$ python -q
>>> import numpy as np
>>> np.set_printoptions(precision=2, suppress=True, linewidth=120)
>>> arr = np.load("dump.npy")
>>> arr
array([[3., 1., 1.],
       [1., 3., 1.],
       [1., 1., 3.]])
>>> T = np.stack([arr, 4 * arr, arr[::-1]])
>>> np.linalg.matrix_rank(T)
array([3, 3, 3])
>>> np.linalg.det(T)
array([  20., 1280.,  -20.])
>>> (T @ arr.T).shape
(3, 3, 3)
>>> w1 = np.array([[-9, 0, -6, -9, -5, 7], [7, 3, -7, 6, 4, 2], [-9, -4, 8, 7, 4, -6]])
>>> beta = np.array([5, -5, -5, -7, 6, -4])
>>> act = np.maximum(arr @ w1 + beta, 0)
>>> np.linalg.matrix_rank(act)
np.int64(3)
>>> act
array([[ 0.,  0.,  0.,  0.,  0., 13.],
       [ 8.,  0.,  0.,  9., 17.,  3.],
       [ 0.,  0.,  6., 11., 17.,  0.]])
>>> (act > 0).astype(int)
array([[0, 0, 0, 0, 0, 1],
       [1, 0, 0, 1, 1, 1],
       [0, 0, 1, 1, 1, 0]])
>>> cent = np.array([[1, 1, 4], [2, 2, 5], [5, 0, 2], [0, 5, 1], [5, 4, 5], [0, 0, 1]])
>>> w1 @ cent
array([[-64, -74, -75],
       [ -2,  59,  57],
       [ 43,  34, -19]])
>>> (act @ cent).round(6).argmax(axis=1)
array([2, 2, 1])
>>> r0 = np.array([3, 0])
>>> np.cross(act[1, :3], act[2, :3])
array([  0., -48.,   0.])
>>> r0 = np.array([-9, -1, -8])
>>> np.polyval(r0, arr[1])
array([-18., -92., -18.])
>>> np.convolve(arr[1], r0)
array([ -9., -28., -20., -25.,  -8.])
>>> np.cross(arr[1, :3], arr[2, :3])
array([ 8., -2., -2.])
>>> O, R = np.linalg.qr(arr)
>>> np.round(np.trace(O @ O.T), 2)
np.float64(3.0)
>>> round(float(abs(R[0, 0])), 2), round(float(np.linalg.norm(arr[:, 0])), 2)
(3.32, 3.32)
>>> rng = np.random.default_rng(71)
>>> F = np.array([[4, 0, 4, 1, 4, 3],
...     [5, 1, 1, 0, 1, 0],
...     [3, 1, 3, 5, 3, 1],
...     [0, 2, 3, 3, 3, 1],
...     [0, 2, 1, 2, 4, 5],
...     [0, 1, 1, 2, 5, 5]]) * (rng.random((6, 6)) < 0.3)
>>> F
array([[4, 0, 0, 0, 4, 3],
       [0, 1, 0, 0, 0, 0],
       [0, 0, 0, 5, 0, 0],
       [0, 2, 0, 3, 0, 0],
       [0, 0, 0, 0, 0, 0],
       [0, 0, 0, 0, 5, 0]])
>>> # 2 groups of indices that never mix
>>> np.linalg.cond(F) > 100
np.True_
>>> round(float(np.linalg.norm(F, 2) / np.linalg.norm(F)), 2)
0.72
>>> np.linalg.matrix_rank(F, rtol=0.1)
np.int64(4)
>>> other = arr + rng.integers(-2, 3, (3, 1)) @ rng.integers(-2, 3, (1, 3))
>>> other
array([[ 3.,  1.,  1.],
       [ 3.,  1.,  3.],
       [ 3., -1.,  5.]])
>>> np.round(np.linalg.svd(other - arr, compute_uv=False), 2) + 0
array([4.9, 0. , 0. ])
>>> np.linalg.matrix_rank(other - arr, tol=1e-8)
np.int64(1)
>>> X = np.load("run12.npy")
>>> X
array([[ -3.06, -10.66, -10.87,  -6.24],
       [-10.22,   9.27,  -2.35, -17.4 ],
       [  3.19, -13.19,   3.22,  -6.49],
       [ -2.56, -10.  ,  -8.25,  -4.81],
       [ -2.34,  -7.75, -10.7 ,  -5.98],
       [  4.68, -13.51,   3.01,  -3.78],
       [ -8.52,   9.  ,  -4.64, -17.36],
       [ -8.43,   8.23,  -3.38, -17.07],
       [ -9.31,  10.9 ,  -4.3 , -16.46],
       [-10.96,   8.96,  -2.32, -15.78],
       [ -3.01,  -7.25, -10.79,  -2.55],
       [  3.51, -13.33,   5.41,  -5.4 ],
       [ -2.07, -10.18,  -8.82,  -3.54],
       [ -8.83,   9.77,  -4.69, -16.06],
       [ -2.72, -11.92, -10.74,  -2.15],
       [  3.34, -12.57,   4.45,  -5.48],
       [ -9.2 ,   8.46,  -4.76, -18.75],
       [  4.82, -13.12,   3.37,  -5.64],
       [ -8.1 ,   9.93,  -3.61, -17.1 ],
       [ -9.05,   8.35,  -4.71, -14.37],
       [-11.23,   8.85,  -4.36, -16.45],
       [ -8.78,  11.21,  -4.71, -15.17],
       [ -3.06,  -8.5 ,  -9.26,  -3.64],
       [ -3.08,  -8.26,  -9.45,  -5.2 ]])
>>> proj = X @ np.linalg.solve(X.T @ X, X.T)
>>> round(np.trace(proj), 2)
np.float64(4.0)
>>> proj @ X[:, 0]
array([ -3.06, -10.22,   3.19,  -2.56,  -2.34,   4.68,  -8.52,  -8.43,  -9.31, -10.96,  -3.01,   3.51,  -2.07,  -8.83,
        -2.72,   3.34,  -9.2 ,   4.82,  -8.1 ,  -9.05, -11.23,  -8.78,  -3.06,  -3.08])
>>> Xs = X - X.mean(axis=0)
>>> Uu, s, vt = np.linalg.svd(Xs, full_matrices=False)
>>> vt[0] * np.sign(vt[0, np.abs(vt[0]).argmax()])
array([-0.38,  0.8 , -0.04, -0.46])
>>> np.round((s ** 2).sum() ** 2 / (s ** 4).sum(), 2)
np.float64(1.38)
>>> s
array([62.18, 26.53,  5.58,  4.47])
>>> np.abs(vt[0]).argmax()
np.int64(1)
>>> np.abs(Uu[:, 0]).argmax()
np.int64(5)
>>> np.searchsorted(np.cumsum(s ** 2) / (s ** 2).sum(), 0.9) + 1
np.int64(2)
>>> np.linalg.matrix_rank(Xs)
np.int64(4)
>>> x = np.array([2, -1, 1, 2])
>>> np.sign((X @ x).round(6))
array([-1., -1.,  1., -1., -1.,  1., -1., -1., -1., -1., -1.,  1., -1., -1., -1.,  1., -1.,  1., -1., -1., -1., -1.,
       -1., -1.])
>>> np.linalg.norm(X @ x) <= np.linalg.norm(X, 2) * np.linalg.norm(x) + 1e-9
np.True_
>>> feats = np.loadtxt("x.csv", delimiter=",")
>>> feats
array([[  0.99,   7.5 ,   1.13,   7.58,   7.52],
       [  1.12,   7.82,   1.09,   7.85,   7.89],
       [  1.31,   9.43,   1.41,   9.44,   9.42],
       [  0.59,   3.92,   0.62,   4.  ,   3.9 ],
       [  0.52,   3.73,   0.58,   3.77,   3.75],
       [ -1.73, -12.1 ,  -1.73, -12.03, -12.11],
       [ -0.44,  -2.91,  -0.44,  -2.89,  -2.95],
       [ -1.75, -11.85,  -1.73, -11.8 , -11.91],
       [ -1.51, -11.25,  -1.59, -11.22, -11.26],
       [  0.04,   0.35,  -0.02,   0.28,   0.26],
       [  0.67,   5.5 ,   0.8 ,   5.48,   5.49],
       [ -0.07,  -0.81,  -0.13,  -0.72,  -0.76],
       [ -1.39,  -9.82,  -1.41,  -9.7 ,  -9.76],
       [  0.68,   5.15,   0.75,   5.08,   5.18],
       [ -0.44,  -2.77,  -0.38,  -2.97,  -2.88],
       [ -0.8 ,  -5.79,  -0.76,  -5.91,  -5.81],
       [  0.12,   1.19,   0.19,   1.21,   1.23]])
>>> x = np.array([0, -2, 0, 2, -2])
>>> y = feats @ x
>>> np.round(np.linalg.pinv(feats) @ feats, 2) + 0
array([[1., 0., 0., 0., 0.],
       [0., 1., 0., 0., 0.],
       [0., 0., 1., 0., 0.],
       [0., 0., 0., 1., 0.],
       [0., 0., 0., 0., 1.]])
>>> np.round(np.linalg.lstsq(feats, y)[0], 2) + 0
array([ 0., -2.,  0.,  2., -2.])
>>> y = y + 0.1 * rng.normal(size=17)
>>> y
array([-14.79, -15.82, -18.87,  -7.71,  -7.45,  24.42,   5.94,  24.02,  22.44,  -0.72, -10.95,   1.69,  19.72, -10.69,
         5.42,  11.27,  -2.38])
>>> beta, *_ = np.linalg.lstsq(feats, y)
>>> np.round(feats.T @ (y - feats @ beta), 2) + 0
array([0., 0., 0., 0., 0.])
>>> beta.round()
array([-1., -2., -0.,  2., -3.])
>>> Uu, s, vt = np.linalg.svd(feats, full_matrices=False)
>>> round(float(np.sqrt((s ** 2).sum())), 2), round(np.linalg.norm(feats), 2)
(50.97, np.float64(50.97))
>>> (s > 1e-8).sum()
np.int64(5)
>>> np.allclose(Uu * s @ vt, feats)
True
>>> s
array([50.97,  0.24,  0.2 ,  0.16,  0.12])
>>> np.abs(vt[0])
array([0.08, 0.57, 0.08, 0.57, 0.57])
>>> Uu.shape, s.shape, vt.shape
((17, 5), (5,), (5, 5))
>>> np.round(Uu.T @ Uu, 2) + 0
array([[1., 0., 0., 0., 0.],
       [0., 1., 0., 0., 0.],
       [0., 0., 1., 0., 0.],
       [0., 0., 0., 1., 0.],
       [0., 0., 0., 0., 1.]])
>>> Xs = feats - feats.mean(axis=0)
>>> Uu, s, vt = np.linalg.svd(Xs, full_matrices=False)
>>> np.abs(vt[-1])
array([0.2 , 0.51, 0.09, 0.25, 0.8 ])
>>> np.abs(Uu[:, 0]).argmax()
np.int64(5)
>>> round(float((s ** 2).sum() ** 2 / (s ** 4).sum()), 2)
1.0
>>> np.round(s ** 2 / (s ** 2).sum(), 2) + 0
array([1., 0., 0., 0., 0.])
>>> s
array([50.69,  0.24,  0.18,  0.14,  0.12])
>>> Uu, s, vt = np.linalg.svd(feats)
>>> s
array([50.97,  0.24,  0.2 ,  0.16,  0.12])
>>> np.argmax(s[:-1] / (s[1:] + 1e-6)) + 1
np.int64(1)
>>> other = Uu[:, :1] @ np.diag(s[:1]) @ vt[:1]
>>> round(np.linalg.norm(feats - other, 2), 2), np.round(s[1], 2)
(np.float64(0.24), np.float64(0.24))
>>> np.linalg.matrix_rank(other)
np.int64(1)
>>> np.linalg.matrix_rank(feats, rtol=0.05)
np.int64(1)
